$ python -q
>>> import numpy as np
>>> import numpy.linalg as la
>>> np.set_printoptions(precision=3, suppress=True, linewidth=160, legacy="1.25")
>>> rd = lambda a: np.round(a, 3) + 0
>>> W0 = np.load("run7.npy")
>>> W0
array([[ -2.24 ,  -2.673,  -1.47 ],
       [  1.873,   0.004,   3.05 ],
       [ -0.528,  -6.148,  -4.746],
       [ -0.927,  -0.002,   0.937],
       [ -0.717,   2.279,  -2.019],
       [  0.931,   2.42 ,  -4.81 ],
       [  2.097,  -4.012,   0.037],
       [  4.24 ,  -0.653, -12.291],
       [ -1.069,   2.772,   4.037],
       [  0.805,   0.971,   5.543],
       [ -1.109,   3.112,   3.934],
       [  3.693,  -4.307,  -5.281],
       [ -1.421,  -1.854,  -5.472],
       [ -1.217,   6.38 ,  -6.062],
       [ -2.69 ,  -0.044,  -1.35 ],
       [  4.545,  -0.856,   0.474],
       [ -4.467,  -3.896,  -0.355],
       [  1.941,   3.823,  -0.97 ]])
>>> z = W0[:, 2] > np.median(W0[:, 2])
>>> f = W0[z].mean(axis=0) - W0[~z].mean(axis=0)
>>> ((W0 - W0.mean(axis=0)) @ f > 0).astype(int)
array([0, 1, 0, 1, 0, 0, 1, 0, 1, 1, 1, 0, 0, 0, 0, 1, 1, 1])
>>> cov = np.cov(W0, rowvar=False)
>>> rd(la.eigvalsh(cov)[::-1])
array([20.657, 10.196,  5.704])
>>> rd(np.median(W0, axis=0))
array([-0.622, -0.023, -1.16 ])
>>> rd(cov)
array([[ 6.142, -0.375, -2.466],
       [-0.375, 10.803,  2.419],
       [-2.466,  2.419, 19.612]])
>>> rd(W0.std(axis=0))
array([2.409, 3.194, 4.304])
>>> cov.shape
(3, 3)
>>> np.argsort(-W0.std(axis=0).round(6), kind="stable")
array([2, 1, 0])
